$ python3 -q
>>> import numpy as np
>>> import numpy.linalg as la
>>> np.set_printoptions(precision=2, suppress=True, linewidth=200)
>>> def tidy(a):
...     return np.round(a, 2) + 0
... 
>>> arr = np.load("dump.npy")
>>> print(tidy(arr))
[[ 0.84  0.11 -0.14 -0.49 -0.53 -0.13 -0.3  -0.16]
 [ 0.11  0.56  0.06 -0.18 -0.1  -0.53 -0.08  0.12]
 [-0.14  0.06  0.55  0.34  0.04 -0.04  0.32 -0.37]
 [-0.49 -0.18  0.34  0.92 -0.09  0.18  0.1   0.05]
 [-0.53 -0.1   0.04 -0.09  0.75  0.07  0.12 -0.18]
 [-0.13 -0.53 -0.04  0.18  0.07  0.55  0.28 -0.04]
 [-0.3  -0.08  0.32  0.1   0.12  0.28  1.15  0.1 ]
 [-0.16  0.12 -0.37  0.05 -0.18 -0.04  0.1   0.68]]
>>> # looks like rank 5
>>> rng = np.random.default_rng(78)
>>> lab = rng.permutation(8)
>>> print(lab)
[0 4 7 6 2 1 3 5]
>>> Y = arr[lab][:, lab]
>>> print(tidy(la.det(Y)), tidy(la.det(arr[lab])))
0.0 0.0
>>> print(tidy(np.sort(np.abs(la.eigvals(Y)))))
[0. 0. 0. 1. 1. 1. 1. 2.]
>>> print(tidy(np.trace(Y)))
6.0
>>> print(tidy(Y))
[[ 0.84 -0.53 -0.16 -0.3  -0.14  0.11 -0.49 -0.13]
 [-0.53  0.75 -0.18  0.12  0.04 -0.1  -0.09  0.07]
 [-0.16 -0.18  0.68  0.1  -0.37  0.12  0.05 -0.04]
 [-0.3   0.12  0.1   1.15  0.32 -0.08  0.1   0.28]
 [-0.14  0.04 -0.37  0.32  0.55  0.06  0.34 -0.04]
 [ 0.11 -0.1   0.12 -0.08  0.06  0.56 -0.18 -0.53]
 [-0.49 -0.09  0.05  0.1   0.34 -0.18  0.92  0.18]
 [-0.13  0.07 -0.04  0.28 -0.04 -0.53  0.18  0.55]]
>>> ev, evecs = la.eigh(arr)
>>> x0 = np.array([1, 1, -2, 3, -3, -2, 0, -2])
>>> print(tidy(x0 @ arr @ x0 / (x0 @ x0)), tidy(ev[0]), tidy(ev[-1]))
0.54 0.0 2.0
>>> print(tidy(evecs * np.maximum(ev, 0) @ evecs.T))
[[ 0.84  0.11 -0.14 -0.49 -0.53 -0.13 -0.3  -0.16]
 [ 0.11  0.56  0.06 -0.18 -0.1  -0.53 -0.08  0.12]
 [-0.14  0.06  0.55  0.34  0.04 -0.04  0.32 -0.37]
 [-0.49 -0.18  0.34  0.92 -0.09  0.18  0.1   0.05]
 [-0.53 -0.1   0.04 -0.09  0.75  0.07  0.12 -0.18]
 [-0.13 -0.53 -0.04  0.18  0.07  0.55  0.28 -0.04]
 [-0.3  -0.08  0.32  0.1   0.12  0.28  1.15  0.1 ]
 [-0.16  0.12 -0.37  0.05 -0.18 -0.04  0.1   0.68]]
>>> print(tidy(la.eigvalsh(arr[1:, 1:])))
[0.   0.   0.54 1.   1.   1.   1.62]
>>> print(tidy(x0 @ arr @ x0))
17.22
>>> Z = np.sign(np.array([[-9, 7, 7, 9], [0, 2, -2, 2], [-9, -5, 4, 5], [-3, -2, -3, -9]]))
>>> Y = (np.tril(Z, -1) + np.eye(4)) @ (np.triu(Z, 1) + np.eye(4))
>>> ev = np.array([-9, 7, -8, -3])
>>> F = np.rint(Y * ev @ la.inv(Y)) + 0
>>> print(F)
[[-46. -21. -10. -27.]
 [-35. -28. -10. -25.]
 [ 83.  51.  17.  57.]
 [ 73.  41.  20.  44.]]
>>> Y = np.array([[0, 1], [-3, 0]])
>>> Z = np.kron(Y, F)
>>> print(Z)
[[  -0.   -0.   -0.   -0.  -46.  -21.  -10.  -27.]
 [  -0.   -0.   -0.   -0.  -35.  -28.  -10.  -25.]
 [   0.    0.    0.    0.   83.   51.   17.   57.]
 [   0.    0.    0.    0.   73.   41.   20.   44.]
 [ 138.   63.   30.   81.   -0.   -0.   -0.   -0.]
 [ 105.   84.   30.   75.   -0.   -0.   -0.   -0.]
 [-249. -153.  -51. -171.    0.    0.    0.    0.]
 [-219. -123.  -60. -132.    0.    0.    0.    0.]]
>>> print(tidy(la.norm(Z, 2)), tidy(la.norm(Y, 2) * la.norm(F, 2)))
505.46 505.46
>>> print(Z.shape)
(8, 8)
>>> def softmax(z):
...     e = np.exp(z - z.max(axis=-1, keepdims=True))
...     return e / e.sum(axis=-1, keepdims=True)
... 
>>> print(tidy(softmax(Z).sum(axis=1)))
[1. 1. 1. 1. 1. 1. 1. 1.]
>>> print(tidy(softmax(10 * Z[5])))
[1. 0. 0. 0. 0. 0. 0. 0.]
>>> print(tidy(softmax(Z[5] + -2)))
[1. 0. 0. 0. 0. 0. 0. 0.]
>>> print(tidy(softmax(Z[5])))
[1. 0. 0. 0. 0. 0. 0. 0.]
>>> scores = Z @ Z.T / np.sqrt(8)
>>> print(softmax(scores)[5] @ Z)
[138.  63.  30.  81.   0.   0.   0.   0.]
>>> print(softmax(scores).round(6).argmax(axis=1))
[0 0 2 2 4 4 6 6]
>>> print(tidy(softmax(scores + np.triu(np.full(scores.shape, -np.inf), 1))))
[[1. 0. 0. 0. 0. 0. 0. 0.]
 [1. 0. 0. 0. 0. 0. 0. 0.]
 [0. 0. 1. 0. 0. 0. 0. 0.]
 [0. 0. 1. 0. 0. 0. 0. 0.]
 [0. 0. 0. 0. 1. 0. 0. 0.]
 [0. 0. 0. 0. 1. 0. 0. 0.]
 [0. 0. 0. 0. 0. 0. 1. 0.]
 [0. 0. 0. 0. 0. 0. 1. 0.]]
>>> W = np.array([[7, 0, 4, 2, 2],
...     [-8, -7, -2, 9, 5],
...     [-1, 1, 1, -6, -4],
...     [5, -1, 4, -7, 0]])
>>> coef = np.array([0, 1, 0, 1, 2])
>>> hid = np.maximum(F @ W + coef, 0)
>>> print(hid)
[[  0. 165.   0.   0.   0.]
 [  0. 212.   0.   0.   0.]
 [441.   0. 475. 125. 355.]
 [383.   0. 406.  88. 273.]]
>>> Z = np.array([[-5, -2], [0, -1], [2, 3], [4, 3], [1, 1]])
>>> print(hid @ Z)
[[   0. -165.]
 [   0. -212.]
 [-400. 1273.]
 [-478.  989.]]
>>> print(W @ Z)
[[-17   6]
 [ 77  49]
 [-21 -18]
 [-45 -18]]
>>> O, r_ = la.qr(F)
>>> print(tidy(O @ r_))
[[-46. -21. -10. -27.]
 [-35. -28. -10. -25.]
 [ 83.  51.  17.  57.]
 [ 73.  41.  20.  44.]]
>>> print(tidy(O))
[[-0.37  0.61  0.11  0.69]
 [-0.28 -0.74 -0.29  0.55]
 [ 0.67  0.21 -0.66  0.27]
 [ 0.59 -0.2   0.68  0.39]]
>>> print(O.shape, r_.shape)
(4, 4) (4, 4)
>>> Y = np.array([[1, 0, 0], [3, 3, 1], [5, 2, 2], [3, 4, 4], [2, 4, 0]])
>>> Z = np.array([[2, -8, -7, -3, 0, 9], [3, 7, -2, -3, 4, -2], [-7, 3, 2, -6, 5, -4]])
>>> mat = Y @ Z
>>> print(mat)
[[  2  -8  -7  -3   0   9]
 [  8   0 -25 -24  17  17]
 [  2 -20 -35 -33  18  33]
 [-10  16 -21 -45  36   3]
 [ 16  12 -22 -18  16  10]]
>>> # null space of dimension 3
>>> print(tidy(la.norm(arr, 2)))
2.0
>>> print(tidy(la.norm(arr, axis=1)))
[1.18 0.82 0.83 1.13 0.95 0.85 1.28 0.83]
>>> data = np.loadtxt("m.csv", delimiter=",")
>>> print(data)
[[-11.  -1.  10.   8.   1.  15.  -6.   1.   2. -13.  12.  -9.]
 [ -4.   2.   5.   7.  -6.   6.   3.   5.  -4.  -1.   4.   5.]
 [  2.  17.   3.   4. -10.  15.   7.  -2.  -1.  -2.  -7. -10.]
 [  7.   4.  -1.   8. -13.  18.   8. -15. -15.  -4.   0.   0.]
 [ -6.   0.  -4.   2. -12.   7.   7. -12.   0.   3.   1.   0.]
 [  9.  16.   9.   4. -22.  16.   2.   1.   3. -10.   0.   6.]
 [-11. -13.  13.  -4.   7.  27.  -6.   1. -13.  17.   6. -12.]
 [ -5.  -7.   8.  -1. -12.  13.   9.  -4. -14.  13.   8.  13.]
 [ -6.   8.  -4.   2.  -3.   6.   0.   2.  -4.   5.  -5.  -5.]
 [ -1.  13.  -7.  -3. -12.   7.  -8.   2.   0.   3.  -7.   1.]
 [ -4.   2.   5.   7.  -6.   6.   3.   5.  -4.  -1.   4.   5.]
 [ 12.  -3.   2.  -5.  -4.  20.   7. -22. -15.   4.   4.   1.]
 [  6. -10.   6.  -1.  -3.   8. -11.   0.  18. -10.  22.  -3.]
 [-10.  -6.  27.  -2.   7.  28.  -1.  -2.  -6.   3.  12.  -2.]
 [  3.  -3.  -2.   0.   4.  12. -23.  -3.  -8. -14.   7.  -3.]
 [ -3.  -3.   3.   5.   1.  18. -20.   4.  15. -17.  18. -12.]
 [  5.  -3.  -8.   1.   9.   4.  -6.  -9.  -8.  -3.   2.  -2.]]
>>> u, v = data[10], data[2]
>>> print(u @ v)
158.0
>>> pr = (u @ v) / (u @ u) * u
>>> print(tidy(pr))
[-2.45  1.22  3.06  4.29 -3.67  3.67  1.84  3.06 -2.45 -0.61  2.45  3.06]
>>> print(tidy(la.norm(u + v) ** 2 + la.norm(u - v) ** 2))
2216.0
>>> print(np.outer(u, v))
[[  -8.  -68.  -12.  -16.   40.  -60.  -28.    8.    4.    8.   28.   40.]
 [   4.   34.    6.    8.  -20.   30.   14.   -4.   -2.   -4.  -14.  -20.]
 [  10.   85.   15.   20.  -50.   75.   35.  -10.   -5.  -10.  -35.  -50.]
 [  14.  119.   21.   28.  -70.  105.   49.  -14.   -7.  -14.  -49.  -70.]
 [ -12. -102.  -18.  -24.   60.  -90.  -42.   12.    6.   12.   42.   60.]
 [  12.  102.   18.   24.  -60.   90.   42.  -12.   -6.  -12.  -42.  -60.]
 [   6.   51.    9.   12.  -30.   45.   21.   -6.   -3.   -6.  -21.  -30.]
 [  10.   85.   15.   20.  -50.   75.   35.  -10.   -5.  -10.  -35.  -50.]
 [  -8.  -68.  -12.  -16.   40.  -60.  -28.    8.    4.    8.   28.   40.]
 [  -2.  -17.   -3.   -4.   10.  -15.   -7.    2.    1.    2.    7.   10.]
 [   8.   68.   12.   16.  -40.   60.   28.   -8.   -4.   -8.  -28.  -40.]
 [  10.   85.   15.   20.  -50.   75.   35.  -10.   -5.  -10.  -35.  -50.]]
